$ ipython --no-banner

In [1]: import numpy as np

In [2]: from numpy import linalg as LA

In [3]: np.set_printoptions(precision=2, suppress=True, linewidth=100)

In [4]: K = np.load("arr.npy")

In [5]: print(K)
[[-6. -3.  3. -2. -2.]
 [ 0.  1.  1.  1.  0.]
 [ 0.  3.  1.  2.  1.]
 [ 0.  3.  3.  2.  3.]
 [ 0.  3.  3.  2.  1.]]

In [6]: x0 = np.array([3, 3, -1, -1, 1])

In [7]: rhs = K @ x0

In [8]: c, lr = np.zeros(5), 1 / LA.norm(K, 2) ** 2

In [9]: for i in range(8):
   ...:     c -= lr * K.T @ (K @ c - rhs)
   ...:     if i % 2 == 0: print(i, round(LA.norm(K @ c - rhs), 2))
   ...: 
0 6.31
2 1.17
4 0.68
6 0.66

In [10]: print(round(float(LA.cond(K)), 2))
37.1

In [11]: M2 = K / LA.norm(K, axis=1, keepdims=True)

In [12]: G = M2 @ M2.T

In [13]: print(G[1])
[-0.15  1.    0.89  0.83  0.96]

In [14]: print((G - 2 * np.eye(5)).round(6).argmax(axis=1))
[1 4 4 4 1]

In [15]: print(np.argwhere(np.triu(np.abs(G) > 0.95, 1)))
[[1 4]]

In [16]: left, sigma, vt = LA.svd(K, full_matrices=False)

In [17]: print(np.round(vt @ vt.T, 2) + 0)
[[1. 0. 0. 0. 0.]
 [0. 1. 0. 0. 0.]
 [0. 0. 1. 0. 0.]
 [0. 0. 0. 1. 0.]
 [0. 0. 0. 0. 1.]]

In [18]: print(sigma / sigma[0])
[1.   0.78 0.18 0.11 0.03]

In [19]: print(np.round(left.T @ left, 2) + 0)
[[1. 0. 0. 0. 0.]
 [0. 1. 0. 0. 0.]
 [0. 0. 1. 0. 0.]
 [0. 0. 0. 1. 0.]
 [0. 0. 0. 0. 1.]]

In [20]: print(np.round(left.T @ K @ vt.T, 2) + 0)
[[9.01 0.   0.   0.   0.  ]
 [0.   7.02 0.   0.   0.  ]
 [0.   0.   1.62 0.   0.  ]
 [0.   0.   0.   0.97 0.  ]
 [0.   0.   0.   0.   0.24]]

In [21]: print(np.abs(left[:, 0]).round(6).argmax())
0

In [22]: print(np.allclose(left * sigma @ vt, K))
True

In [23]: print(sigma)
[9.01 7.02 1.62 0.97 0.24]

In [24]: print(round(float(LA.det(K)), 2))
24.0

In [25]: print(np.allclose(K @ K.T, K.T @ K))
False

In [26]: print(np.sort(np.abs(LA.eigvals(K))))
[0.76 0.76 1.   6.   6.95]

In [27]: T = np.stack([K, 4 * K, K[::-1]])

In [28]: print(np.einsum("bij,cij->bc", T, T))
[[ 134.  536.   19.]
 [ 536. 2144.   76.]
 [  19.   76.  134.]]

In [29]: M2 = np.array([[2, 2], [0, 2], [1, 0]])

In [30]: W0 = np.kron(np.eye(3, dtype=int), M2)

In [31]: print(W0)
[[2 2 0 0 0 0]
 [0 2 0 0 0 0]
 [1 0 0 0 0 0]
 [0 0 2 2 0 0]
 [0 0 0 2 0 0]
 [0 0 1 0 0 0]
 [0 0 0 0 2 2]
 [0 0 0 0 0 2]
 [0 0 0 0 1 0]]

In [32]: rng = np.random.default_rng(43480)

In [33]: idx = rng.permutation(6)

In [34]: M2 = W0[:, idx] * rng.choice([-1, 1], 6)

In [35]: print(M2)
[[ 0  0  0 -2  0 -2]
 [ 0  0  0 -2  0  0]
 [ 0  0  0  0  0 -1]
 [-2  2  0  0  0  0]
 [ 0  2  0  0  0  0]
 [-1  0  0  0  0  0]
 [ 0  0  2  0 -2  0]
 [ 0  0  2  0  0  0]
 [ 0  0  0  0 -1  0]]

In [36]: left, _, vt = LA.svd(W0.T @ M2)

In [37]: print(np.round(left @ vt, 2) + 0)
[[ 0.  0.  0.  0.  0. -1.]
 [ 0.  0.  0. -1.  0.  0.]
 [-1.  0.  0.  0.  0.  0.]
 [ 0.  1.  0.  0.  0.  0.]
 [ 0.  0.  0.  0. -1.  0.]
 [ 0.  0.  1.  0.  0.  0.]]

In [38]: print(np.round(LA.lstsq(W0, M2)[0], 2) + 0)
[[ 0.  0.  0.  0.  0. -1.]
 [ 0.  0.  0. -1.  0.  0.]
 [-1.  0.  0.  0.  0.  0.]
 [ 0.  1.  0.  0.  0.  0.]
 [ 0.  0.  0.  0. -1.  0.]
 [ 0.  0.  1.  0.  0.  0.]]

In [39]: W = np.array([[0, 0, 1, 0],
    ...:     [2, 0, 2, 0],
    ...:     [2, 2, 2, 3],
    ...:     [3, 0, 2, 0],
    ...:     [0, 1, 1, 2],
    ...:     [3, 2, 3, 2]])

In [40]: c = np.array([2, -1, 1, -2])

In [41]: H = np.maximum(W0 @ W + c, 0)

In [42]: print(LA.matrix_rank(H))
4

In [43]: print((H > 0).mean(axis=0))
[1.   0.44 1.   0.44]

In [44]: Z = np.array([[-3, -1, 0], [-2, 0, -3], [1, -3, 2], [-3, -1, 3]])

In [45]: print(W @ Z)
[[  1  -3   2]
 [ -4  -8   4]
 [-17 -11   7]
 [ -7  -9   4]
 [ -7  -5   5]
 [-16 -14   6]]

In [46]: arr = np.loadtxt("out9.csv", delimiter=",")

In [47]: print(arr)
[[ 1. -1.  1. -1. -1.  1. -1.  1.]
 [ 1. -1.  1. -1.  1. -1.  1. -1.]
 [ 1.  1.  1.  1. -1. -1. -1. -1.]
 [ 1.  1. -1. -1.  1.  1. -1. -1.]
 [ 1. -1. -1.  1.  1. -1. -1.  1.]
 [ 1.  1.  1.  1.  1.  1.  1.  1.]
 [ 1.  1. -1. -1. -1. -1.  1.  1.]]

In [48]: print(LA.norm(arr, axis=0))
[2.65 2.65 2.65 2.65 2.65 2.65 2.65 2.65]

In [49]: print(LA.norm(arr, axis=1))
[2.83 2.83 2.83 2.83 2.83 2.83 2.83]
